% python3 -q
>>> import numpy as np
>>> from numpy import linalg as LA
>>> np.set_printoptions(precision=2, suppress=True, linewidth=120)
>>> u = np.array([1, 4, 0, 5, 1, 3, 7]) + 0.5
>>> mat = np.eye(7) - 2 * np.outer(u, u) / (u @ u)
>>> mat
array([[ 0.96, -0.11, -0.01, -0.13, -0.04, -0.08, -0.18],
       [-0.11,  0.67, -0.04, -0.4 , -0.11, -0.25, -0.55],
       [-0.01, -0.04,  1.  , -0.04, -0.01, -0.03, -0.06],
       [-0.13, -0.4 , -0.04,  0.51, -0.13, -0.31, -0.67],
       [-0.04, -0.11, -0.01, -0.13,  0.96, -0.08, -0.18],
       [-0.08, -0.25, -0.03, -0.31, -0.08,  0.8 , -0.42],
       [-0.18, -0.55, -0.06, -0.67, -0.18, -0.42,  0.09]])
>>> evals, evecs = LA.eigh(mat)
>>> LA.eigvalsh(mat + 4 * np.eye(7))
array([3., 5., 5., 5., 5., 5., 5.])
>>> np.round(evals.sum(), 2), np.trace(mat)
(np.float64(5.0), np.float64(5.0))
>>> np.round(evecs.T @ mat @ evecs, 2) + 0
array([[-1.,  0.,  0.,  0.,  0.,  0.,  0.],
       [ 0.,  1.,  0.,  0.,  0.,  0.,  0.],
       [ 0.,  0.,  1.,  0.,  0.,  0.,  0.],
       [ 0.,  0.,  0.,  1.,  0.,  0.,  0.],
       [ 0.,  0.,  0.,  0.,  1.,  0.,  0.],
       [ 0.,  0.,  0.,  0.,  0.,  1.,  0.],
       [ 0.,  0.,  0.,  0.,  0.,  0.,  1.]])
>>> np.round(evecs.T @ evecs, 2) + 0
array([[1., 0., 0., 0., 0., 0., 0.],
       [0., 1., 0., 0., 0., 0., 0.],
       [0., 0., 1., 0., 0., 0., 0.],
       [0., 0., 0., 1., 0., 0., 0.],
       [0., 0., 0., 0., 1., 0., 0.],
       [0., 0., 0., 0., 0., 1., 0.],
       [0., 0., 0., 0., 0., 0., 1.]])
>>> evals
array([-1.,  1.,  1.,  1.,  1.,  1.,  1.])
>>> data = np.load("a.npy")
>>> data
array([[0, 0, 0, 0],
       [0, 0, 1, 1],
       [0, 1, 0, 1],
       [0, 1, 1, 0]])
>>> np.allclose(data[:-1].T @ LA.lstsq(data[:-1].T, data[-1])[0], data[-1])
False
>>> np.round(data @ LA.pinv(data) @ data, 2) + 0
array([[0., 0., 0., 0.],
       [0., 0., 1., 1.],
       [0., 1., 0., 1.],
       [0., 1., 1., 0.]])
>>> print(data @ data)
[[0 0 0 0]
 [0 2 1 1]
 [0 1 2 1]
 [0 1 1 2]]
>>> np.argwhere(np.triu(data))
array([[1, 2],
       [1, 3],
       [2, 3]])
>>> Lm = np.diag(data.sum(axis=1)) - data
>>> (LA.eigvalsh(Lm) < 1e-8).sum()
np.int64(2)
>>> Lm
array([[ 0,  0,  0,  0],
       [ 0,  2, -1, -1],
       [ 0, -1,  2, -1],
       [ 0, -1, -1,  2]])
>>> Lm @ np.ones(4)
array([0., 0., 0., 0.])
>>> U, sig, Vh = LA.svd(data)
>>> evecs = Vh[:(sig > 1e-8).sum()]
>>> rng = np.random.default_rng(60748)
>>> x0 = data[2] + 3 * data[1] + rng.integers(2) * np.eye(4)[0]
>>> x0
array([0., 1., 3., 4.])
>>> np.allclose(evecs.T @ evecs @ x0, x0)
True
>>> LA.matrix_rank(np.vstack([data, x0]))
np.int64(3)
>>> np.diag(evecs.T @ evecs)
array([0., 1., 1., 1.])
>>> rk = LA.matrix_rank(data)
>>> rk
np.int64(3)
>>> null = LA.svd(data)[2][rk:].T
>>> null[:, 0] / null[np.abs(null[:, 0]).round(6).argmax(), 0]
array([1., 0., 0., 0.])
>>> null.shape
(4, 1)
>>> np.allclose(data @ null, 0)
True
>>> LA.matrix_rank(data.T @ data), LA.matrix_rank(data @ data.T)
(np.int64(3), np.int64(3))
>>> [int(LA.matrix_rank(np.delete(data, i, axis=0))) for i in range(4)]
[3, 2, 2, 2]
>>> null @ null.T
array([[1., 0., 0., 0.],
       [0., 0., 0., 0.],
       [0., 0., 0., 0.],
       [0., 0., 0., 0.]])
>>> P = np.triu(np.array([[0, 2, 0, 2], [-1, -1, 1, 1], [2, 1, 1, 1], [2, -2, 0, 1]]), 1) + np.eye(4)
>>> Y = P @ data @ LA.inv(P)
>>> print(np.trace(Y), np.trace(data))
0.0 0
>>> P @ data - data @ P
array([[ 0.,  2.,  4.,  2.],
       [ 0.,  2.,  1.,  0.],
       [ 0.,  1.,  0., -1.],
       [ 0.,  0., -1., -2.]])
>>> print(round(float(LA.det(Y)), 2))
0.0
>>> np.poly(Y)
array([ 1.,  0., -3., -2.,  0.])
>>> Y
array([[ 0.,  2.,  2., -2.],
       [ 0.,  2.,  0.,  0.],
       [ 0.,  2., -1.,  0.],
       [ 0.,  1.,  0., -1.]])
>>> W0 = np.loadtxt("data.csv", delimiter=",")
>>> W0.round(2) + 0
array([[ 0.74,  0.14, -1.31, -0.83,  0.98,  1.14, -0.13,  0.03, -0.42,  0.66,  0.21,  1.18,  1.31],
       [ 0.45, -0.06, -1.45, -0.47,  1.08,  1.42, -0.2 ,  0.45,  0.54,  0.13,  0.22,  1.56,  0.52],
       [-0.78, -0.36,  0.47,  0.92, -0.37, -0.2 , -0.04,  0.56,  1.54, -1.08, -0.1 , -0.08, -1.77],
       [ 0.19,  0.32,  0.91, -0.28, -0.66, -1.08,  0.2 , -0.81, -1.63,  0.7 , -0.11, -1.3 ,  0.88],
       [-0.29, -0.35, -0.76,  0.39,  0.55,  0.96, -0.19,  0.83,  1.72, -0.8 ,  0.09,  1.18, -1.07],
       [-0.53, -0.38, -0.32,  0.65,  0.22,  0.57, -0.14,  0.8 ,  1.81, -1.  ,  0.02,  0.77, -1.46],
       [ 0.78,  0.36, -0.45, -0.91,  0.35,  0.18,  0.04, -0.57, -1.56,  1.08,  0.1 ,  0.05,  1.77],
       [ 0.55,  0.39,  0.26, -0.68, -0.18, -0.51,  0.14, -0.79, -1.81,  1.02, -0.01, -0.71,  1.51],
       [-0.7 , -0.38,  0.14,  0.84, -0.12,  0.13, -0.08,  0.69,  1.72, -1.09, -0.05,  0.29, -1.71],
       [ 0.19, -0.19, -1.32, -0.16,  0.98,  1.39, -0.22,  0.66,  1.1 , -0.25,  0.19,  1.57, -0.09],
       [ 0.82,  0.26, -1.01, -0.94,  0.76,  0.78, -0.06, -0.25, -0.99,  0.92,  0.18,  0.74,  1.64],
       [-0.66, -0.39,  0.02,  0.8 , -0.03,  0.25, -0.1 ,  0.72,  1.76, -1.07, -0.03,  0.42, -1.66],
       [-0.81, -0.23,  1.11,  0.92, -0.83, -0.89,  0.08,  0.17,  0.85, -0.86, -0.19, -0.87, -1.57],
       [-0.78, -0.36,  0.44,  0.91, -0.34, -0.16, -0.04,  0.58,  1.57, -1.08, -0.09, -0.03, -1.77],
       [-0.79, -0.19,  1.21,  0.88, -0.91, -1.02,  0.1 ,  0.08,  0.65, -0.77, -0.2 , -1.02, -1.46],
       [ 0.  ,  0.26,  1.15, -0.06, -0.84, -1.27,  0.22, -0.76, -1.4 ,  0.49, -0.16, -1.48,  0.5 ],
       [ 0.78,  0.35, -0.48, -0.92,  0.37,  0.21,  0.03, -0.56, -1.54,  1.08,  0.1 ,  0.08,  1.77],
       [-0.83, -0.27,  0.98,  0.94, -0.74, -0.74,  0.05,  0.28,  1.04, -0.94, -0.17, -0.69, -1.66],
       [-0.55,  0.  ,  1.45,  0.59, -1.08, -1.38,  0.19, -0.34, -0.27, -0.29, -0.22, -1.49, -0.77],
       [-0.09,  0.23,  1.24,  0.04, -0.91, -1.33,  0.22, -0.72, -1.27,  0.38, -0.17, -1.53,  0.32],
       [-0.5 , -0.38, -0.38,  0.62,  0.27,  0.62, -0.15,  0.81,  1.81, -0.98,  0.03,  0.83, -1.42],
       [-0.61, -0.04,  1.43,  0.66, -1.07, -1.33,  0.17, -0.26, -0.09, -0.4 , -0.22, -1.43, -0.93],
       [-0.18,  0.19,  1.32,  0.15, -0.97, -1.38,  0.22, -0.66, -1.11,  0.26, -0.19, -1.57,  0.1 ],
       [ 0.33, -0.12, -1.41, -0.32,  1.04,  1.42, -0.21,  0.56,  0.83, -0.06,  0.21,  1.59,  0.23],
       [ 0.65,  0.39,  0.01, -0.78,  0.01, -0.28,  0.11, -0.73, -1.77,  1.07,  0.03, -0.46,  1.64],
       [ 0.83,  0.27, -0.97, -0.94,  0.73,  0.74, -0.05, -0.28, -1.05,  0.94,  0.17,  0.69,  1.66],
       [ 0.79,  0.35, -0.53, -0.93,  0.41,  0.26,  0.03, -0.53, -1.5 ,  1.07,  0.11,  0.14,  1.77],
       [ 0.41,  0.37,  0.55, -0.52, -0.4 , -0.78,  0.17, -0.82, -1.79,  0.91, -0.06, -0.99,  1.28],
       [ 0.82,  0.24, -1.06, -0.93,  0.8 ,  0.84, -0.07, -0.21, -0.91,  0.89,  0.18,  0.81,  1.6 ],
       [ 0.64,  0.06, -1.42, -0.69,  1.06,  1.31, -0.17,  0.22,  0.  ,  0.44,  0.22,  1.39,  1.  ],
       [-0.21, -0.32, -0.89,  0.3 ,  0.65,  1.07, -0.2 ,  0.82,  1.64, -0.72,  0.11,  1.29, -0.91],
       [ 0.7 ,  0.11, -1.36, -0.78,  1.02,  1.22, -0.15,  0.11, -0.24,  0.58,  0.22,  1.27,  1.19],
       [ 0.44,  0.37,  0.49, -0.56, -0.35, -0.72,  0.16, -0.82, -1.8 ,  0.94, -0.05, -0.93,  1.33],
       [-0.11,  0.22,  1.26,  0.06, -0.93, -1.34,  0.22, -0.71, -1.24,  0.35, -0.18, -1.54,  0.27],
       [-0.39,  0.1 ,  1.43,  0.39, -1.06, -1.43,  0.21, -0.51, -0.7 , -0.03, -0.21, -1.58, -0.36],
       [-0.08, -0.29, -1.05,  0.16,  0.77,  1.2 , -0.21,  0.79,  1.51, -0.58,  0.14,  1.41, -0.66],
       [ 0.75,  0.15, -1.29, -0.84,  0.96,  1.11, -0.12,  0.01, -0.47,  0.69,  0.21,  1.14,  1.35],
       [-0.78, -0.18,  1.24,  0.87, -0.93, -1.05,  0.11,  0.05,  0.59, -0.74, -0.2 , -1.06, -1.42],
       [-0.79, -0.35,  0.52,  0.93, -0.4 , -0.26, -0.03,  0.54,  1.5 , -1.07, -0.11, -0.14, -1.77],
       [-0.79, -0.35,  0.52,  0.93, -0.4 , -0.25, -0.03,  0.54,  1.51, -1.08, -0.11, -0.13, -1.77],
       [-0.29, -0.34, -0.77,  0.39,  0.56,  0.97, -0.19,  0.83,  1.71, -0.79,  0.09,  1.19, -1.05]])
>>> cen = W0 - W0.mean(axis=0)
>>> U, sig, Vh = LA.svd(cen, full_matrices=False)
>>> np.abs(Vh[0]).argmax()
np.int64(12)
>>> (np.sign(U[:, 0]) == np.sign(U[0, 0])).astype(int)
array([1, 1, 0, 1, 0, 0, 1, 1, 0, 0, 1, 0, 0, 0, 0, 1, 1, 0, 0, 1, 0, 0, 1, 1, 1, 1, 1, 1, 1, 1, 0, 1, 1, 1, 0, 0, 1,
       0, 0, 0, 0])
>>> np.searchsorted(np.cumsum(sig ** 2) / (sig ** 2).sum(), 0.9) + 1
np.int64(2)
>>> print(Vh[0] * np.sign(Vh[0, np.abs(Vh[0]).argmax()]))
[ 0.26  0.12 -0.14 -0.3   0.11  0.05  0.01 -0.19 -0.52  0.36  0.03  0.01  0.59]
>>> LA.matrix_rank(cen)
np.int64(2)
>>> print(np.round(cen.mean(axis=0), 2) + 0)
[0. 0. 0. 0. 0. 0. 0. 0. 0. 0. 0. 0. 0.]
